$ python3 -q
>>> import numpy as np
>>> from numpy import linalg as LA
>>> np.set_printoptions(suppress=True, linewidth=120)
>>> X = np.array([[-6, -4, 6, -3, 4],
...     [9, -9, -2, -9, -5],
...     [1, 5, 2, -5, -9],
...     [-5, -7, 1, 0, -4],
...     [-6, -3, -3, -2, 5],
...     [3, 2, -6, -5, 1],
...     [0, -2, 7, -6, 9],
...     [-4, 8, -3, -9, -5],
...     [3, -7, -4, 4, 4],
...     [8, 3, -5, -5, 9],
...     [6, -7, -3, -2, 1]])
>>> X
array([[-6, -4,  6, -3,  4],
       [ 9, -9, -2, -9, -5],
       [ 1,  5,  2, -5, -9],
       [-5, -7,  1,  0, -4],
       [-6, -3, -3, -2,  5],
       [ 3,  2, -6, -5,  1],
       [ 0, -2,  7, -6,  9],
       [-4,  8, -3, -9, -5],
       [ 3, -7, -4,  4,  4],
       [ 8,  3, -5, -5,  9],
       [ 6, -7, -3, -2,  1]])
>>> def softmax(z):
...     e = np.exp(z - z.max(axis=-1, keepdims=True))
...     return e / e.sum(axis=-1, keepdims=True)
... 
>>> np.round(softmax(10 * X[1]), 1) + 0
array([1., 0., 0., 0., 0.])
>>> np.round(softmax(X[1]), 1) + 0
array([1., 0., 0., 0., 0.])
>>> np.round(softmax(X[1] + 5), 1) + 0
array([1., 0., 0., 0., 0.])
>>> att = X @ X.T / np.sqrt(5)
>>> np.round(softmax(att), 1) + 0
array([[1., 0., 0., 0., 0., 0., 0., 0., 0., 0., 0.],
       [0., 1., 0., 0., 0., 0., 0., 0., 0., 0., 0.],
       [0., 0., 1., 0., 0., 0., 0., 0., 0., 0., 0.],
       [0., 0., 0., 1., 0., 0., 0., 0., 0., 0., 0.],
       [0., 0., 0., 0., 1., 0., 0., 0., 0., 0., 0.],
       [0., 0., 0., 0., 0., 0., 0., 0., 0., 1., 0.],
       [0., 0., 0., 0., 0., 0., 1., 0., 0., 0., 0.],
       [0., 0., 0., 0., 0., 0., 0., 1., 0., 0., 0.],
       [0., 0., 0., 0., 0., 0., 0., 0., 1., 0., 0.],
       [0., 0., 0., 0., 0., 0., 0., 0., 0., 1., 0.],
       [0., 1., 0., 0., 0., 0., 0., 0., 0., 0., 0.]])
>>> print(np.round(softmax(att + np.triu(np.full(att.shape, -np.inf), 1)), 1) + 0)
[[1. 0. 0. 0. 0. 0. 0. 0. 0. 0. 0.]
 [0. 1. 0. 0. 0. 0. 0. 0. 0. 0. 0.]
 [0. 0. 1. 0. 0. 0. 0. 0. 0. 0. 0.]
 [0. 0. 0. 1. 0. 0. 0. 0. 0. 0. 0.]
 [0. 0. 0. 0. 1. 0. 0. 0. 0. 0. 0.]
 [0. 0. 0. 0. 0. 1. 0. 0. 0. 0. 0.]
 [0. 0. 0. 0. 0. 0. 1. 0. 0. 0. 0.]
 [0. 0. 0. 0. 0. 0. 0. 1. 0. 0. 0.]
 [0. 0. 0. 0. 0. 0. 0. 0. 1. 0. 0.]
 [0. 0. 0. 0. 0. 0. 0. 0. 0. 1. 0.]
 [0. 1. 0. 0. 0. 0. 0. 0. 0. 0. 0.]]
>>> softmax(att).round(6).argmax(axis=1)
array([0, 1, 2, 3, 4, 9, 6, 7, 8, 9, 1])
>>> M2 = np.c_[X[:, :2] @ np.array([[1, 1], [0, 0]]), np.array([-2, -1, -1, 1, 0, 0, -2, 3, 1, -1, 3])]
>>> M2
array([[-6, -6, -2],
       [ 9,  9, -1],
       [ 1,  1, -1],
       [-5, -5,  1],
       [-6, -6,  0],
       [ 3,  3,  0],
       [ 0,  0, -2],
       [-4, -4,  3],
       [ 3,  3,  1],
       [ 8,  8, -1],
       [ 6,  6,  3]])
>>> LA.matrix_rank(M2)
np.int64(2)
>>> np.round(LA.lstsq(X, M2[:, 0])[0], 1) + 0
array([1., 0., 0., 0., 0.])
>>> vec = np.array([3, 2, 0, 1, 2])
>>> target = X @ vec
>>> c, lr = np.zeros(5), 1 / LA.norm(X, 2) ** 2
>>> for i in range(20):
...     c -= lr * X.T @ (X @ c - target)
...     if i % 5 == 0: print(i, round(LA.norm(X @ c - target), 1))
... 
0 28.8
5 4.3
10 1.0
15 0.2
>>> round(LA.cond(X), 1)
np.float64(2.0)
>>> Xc = (X - X.mean(axis=0)) / X.std(axis=0)
>>> print(np.round(Xc.std(axis=0), 1))
[1. 1. 1. 1. 1.]
>>> np.argwhere(np.abs(Xc) > 2)
array([[8, 3]])
>>> c = LA.lstsq(np.delete(Xc, 2, axis=1), Xc[:, 2])[0]
>>> c.round(1)
array([-0.6, -0.4, -0.4,  0.1])
>>> np.round(1 - np.var(Xc[:, 2] - np.delete(Xc, 2, axis=1) @ c), 1)
np.float64(0.3)
>>> np.abs(c).argmax()
np.int64(0)
>>> d = LA.norm(X[:, None] - X[None], axis=-1)
>>> LA.matrix_rank(d ** 2)
np.int64(7)
>>> np.flatnonzero(d[3] < d.mean() / 2)
array([3])
>>> d[:5, :5].round(1)
array([[ 0. , 20.8, 17.9, 10.4,  9.2],
       [20.8,  0. , 17.5, 17.1, 20.3],
       [17.9, 17.5,  0. , 15.2, 18.5],
       [10.4, 17.1, 15.2,  0. , 10.9],
       [ 9.2, 20.3, 18.5, 10.9,  0. ]])
>>> (d + 1e9 * np.eye(11)).round(6).argmin(axis=1)
array([ 6, 10,  7,  0,  0,  9,  0,  2, 10,  5,  8])
>>> d.mean(axis=1).argmax()
np.int64(7)
>>> K = np.loadtxt("case19.csv", delimiter=",")
>>> print(K.round(1) + 0)
[[ 2.5  0.4  1.1 -2.5  1.3  1.5 -0.1  3.1]
 [-3.   2.8 -1.3 -0.2  5.3 -0.6  2.7 -3.1]
 [ 2.2 -2.2  0.2 -0.5 -4.5 -0.1 -0.8  2.7]
 [-1.6  0.2  0.   2.   0.3 -0.4 -0.8 -2.4]
 [-0.3  1.3  1.3  0.5  3.4  1.2 -1.4 -1. ]
 [-0.3 -3.3 -0.1  3.5 -7.1 -1.3 -2.6 -1. ]
 [ 0.4 -0.5  0.   0.  -1.   0.  -0.2  0.4]
 [ 0.8 -0.3 -0.8 -1.8 -1.  -0.4  1.8  1.8]
 [-1.9  2.9 -0.4 -0.8  6.   0.3  1.8 -2. ]
 [ 1.9 -1.5  0.6 -0.4 -2.8  0.4 -1.1  2.1]
 [-0.5 -0.1 -0.9 -0.3 -0.7 -0.8  1.3 -0.1]
 [ 0.1  0.2  1.1  0.9  0.9  0.8 -1.8 -0.5]
 [-1.7  0.2  0.8  3.1  0.7  0.1 -2.4 -3.1]]
>>> Uu, s, vt = LA.svd(K)
>>> s.round(1) + 0
array([15.5, 10. ,  6. ,  0. ,  0. ,  0. ,  0. ,  0. ])
>>> np.argmax(s[:-1] / (s[1:] + 1e-6)) + 1
np.int64(3)
>>> M2 = Uu[:, :3] @ np.diag(s[:3]) @ vt[:3]
>>> print(round(LA.norm(K - M2, 2), 1), round(s[3], 1))
0.0 0.0
>>> M2.round(1) + 0
array([[ 2.5,  0.4,  1.1, -2.5,  1.3,  1.5, -0.1,  3.1],
       [-3. ,  2.8, -1.3, -0.2,  5.3, -0.6,  2.7, -3.1],
       [ 2.2, -2.2,  0.2, -0.5, -4.5, -0.1, -0.8,  2.7],
       [-1.7,  0.2, -0.1,  2. ,  0.3, -0.4, -0.8, -2.4],
       [-0.3,  1.3,  1.3,  0.5,  3.4,  1.2, -1.4, -1. ],
       [-0.3, -3.3, -0.1,  3.5, -7.1, -1.4, -2.6, -1. ],
       [ 0.4, -0.5,  0. ,  0. , -1. , -0.1, -0.2,  0.5],
       [ 0.8, -0.3, -0.9, -1.8, -1. , -0.4,  1.8,  1.8],
       [-1.9,  2.9, -0.4, -0.8,  6. ,  0.3,  1.8, -2. ],
       [ 1.9, -1.5,  0.6, -0.4, -2.8,  0.4, -1.1,  2.1],
       [-0.5, -0.1, -0.9, -0.3, -0.7, -0.8,  1.3, -0.1],
       [ 0.1,  0.2,  1.1,  0.9,  0.9,  0.8, -1.8, -0.5],
       [-1.7,  0.2,  0.8,  3.1,  0.7,  0.1, -2.4, -3.1]])
>>> print(LA.matrix_rank(K, rtol=0.05))
3
>>> Xc = X - X.mean(axis=0)
>>> Uu, s, vt = LA.svd(Xc, full_matrices=False)
>>> print(round((s ** 2).sum() ** 2 / (s ** 4).sum(), 1))
3.9
>>> s.round(1)
array([21. , 19.3, 17.3, 12.5,  7.1])
>>> np.abs(Uu[:, 0]).argmax()
np.int64(7)
>>> print(np.searchsorted(np.cumsum(s ** 2) / (s ** 2).sum(), 0.9) + 1)
4
>>> M2 = K / LA.norm(K, axis=1)
Traceback (most recent call last):
  File "<python-input-50>", line 1, in <module>
    M2 = K / LA.norm(K, axis=1)
         ~~^~~~~~~~~~~~~~~~~~~~
ValueError: operands could not be broadcast together with shapes (13,8) (13,) 
>>> M2 = K / LA.norm(K, axis=1, keepdims=True)
>>> C2 = M2 @ M2.T
>>> print(np.round(LA.norm(M2, axis=1), 1))
[1. 1. 1. 1. 1. 1. 1. 1. 1. 1. 1. 1. 1.]
>>> (C2 - 2 * np.eye(13)).round(6).argmax(axis=1)
array([ 7,  8,  6, 12, 11,  6,  2, 10,  1,  2,  7,  4,  3])
>>> print(C2[9].round(1))
[ 0.4 -1.   1.  -0.6 -0.6  0.6  0.9  0.4 -0.9  1.  -0.1 -0.1 -0.4]
>>> np.round(K.sum(axis=1), 1)
array([  7.1,   2.7,  -3. ,  -2.8,   5.1, -12.2,  -0.9,   0.1,   6. ,  -0.8,  -2.1,   1.7,  -2.4])
>>> round(LA.norm(K), 1)
np.float64(19.4)
>>> LA.matrix_rank(K)
np.int64(3)
>>> print(np.round(LA.svd(K, compute_uv=False), 1) + 0)
[15.5 10.   6.   0.   0.   0.   0.   0. ]
>>> K[:, 8]
Traceback (most recent call last):
  File "<python-input-60>", line 1, in <module>
    K[:, 8]
    ~^^^^^^
IndexError: index 8 is out of bounds for axis 1 with size 8
>>> np.round(K.sum(axis=0), 1) + 0
array([-1.4,  0. ,  1.6,  3.6,  0.8,  0.6, -3.7, -3.2])
>>> np.count_nonzero(K)
np.int64(104)
>>> M2 = np.array([[2, 1], [3, 3], [2, 1]])
>>> E = np.tile(M2, (2, 3))
>>> E
array([[2, 1, 2, 1, 2, 1],
       [3, 3, 3, 3, 3, 3],
       [2, 1, 2, 1, 2, 1],
       [2, 1, 2, 1, 2, 1],
       [3, 3, 3, 3, 3, 3],
       [2, 1, 2, 1, 2, 1]])
>>> Uu, s, vt = LA.svd(E)
>>> vecs = vt[:(s > 1e-8).sum()]
>>> rng = np.random.default_rng(7640)
>>> vec = E[5] + 4 * E[0] + rng.integers(2) * np.eye(6)[1]
>>> vec
array([10.,  5., 10.,  5., 10.,  5.])
>>> np.round(vecs.T @ vecs, 1) + 0
array([[0.3, 0. , 0.3, 0. , 0.3, 0. ],
       [0. , 0.3, 0. , 0.3, 0. , 0.3],
       [0.3, 0. , 0.3, 0. , 0.3, 0. ],
       [0. , 0.3, 0. , 0.3, 0. , 0.3],
       [0.3, 0. , 0.3, 0. , 0.3, 0. ],
       [0. , 0.3, 0. , 0.3, 0. , 0.3]])
>>> np.round(np.trace(LA.pinv(E) @ E), 1)
np.float64(2.0)
>>> LA.lstsq(E[:-1].T, E[-1])[2]
np.int32(2)
>>> vec = np.array([1, 5, 5, 0, 3])
>>> target = X @ vec
>>> np.round(LA.solve(X.T @ X, X.T @ target), 1) + 0
array([1., 5., 5., 0., 3.])
>>> np.round(LA.lstsq(X, target)[0], 1) + 0
array([1., 5., 5., 0., 3.])
>>> target = target + 0.1 * rng.normal(size=11)
>>> target.round(1)
array([ 16. , -61.2,   9. , -47.1, -21. , -14. ,  52. ,   6.2, -40.1,  25.2, -40.9])
>>> c, *_ = LA.lstsq(X, target)
>>> c.round()
array([ 1.,  5.,  5., -0.,  3.])
>>> arr = np.array([[1.2, 0.3, -0.7, 0.0, 2.1, 0.4, 0.7, 1.4],
...     [0.7, 1.4, -0.3, 1.4, -1.9, 1.2, -0.3, -0.2],
...     [0.0, 0.8, -0.5, 1.3, -0.2, 1.9, 0.5, 0.4],
...     [0.2, 0.1, 0.3, 0.6, -0.8, -0.2, 2.3, 1.4],
...     [0.8, 1.0, -0.5, 1.4, -2.2, 1.0, 0.0, -0.3],
...     [-0.1, -0.3, 0.9, -0.1, -1.4, 1.9, -0.1, -0.6]])
>>> arr
array([[ 1.2,  0.3, -0.7,  0. ,  2.1,  0.4,  0.7,  1.4],
       [ 0.7,  1.4, -0.3,  1.4, -1.9,  1.2, -0.3, -0.2],
       [ 0. ,  0.8, -0.5,  1.3, -0.2,  1.9,  0.5,  0.4],
       [ 0.2,  0.1,  0.3,  0.6, -0.8, -0.2,  2.3,  1.4],
       [ 0.8,  1. , -0.5,  1.4, -2.2,  1. ,  0. , -0.3],
       [-0.1, -0.3,  0.9, -0.1, -1.4,  1.9, -0.1, -0.6]])
>>> blk = np.stack([arr, 4 * arr, arr[::-1]])
>>> (blk @ arr.T).shape
(3, 6, 6)
>>> LA.matrix_rank(blk.reshape(3, -1))
np.int64(2)
>>> LA.matrix_rank(blk)
array([6, 6, 6])
>>> blk.shape
(3, 6, 8)
>>> np.round(LA.norm(blk, axis=(1, 2)), 1)
array([ 7.1, 28.4,  7.1])
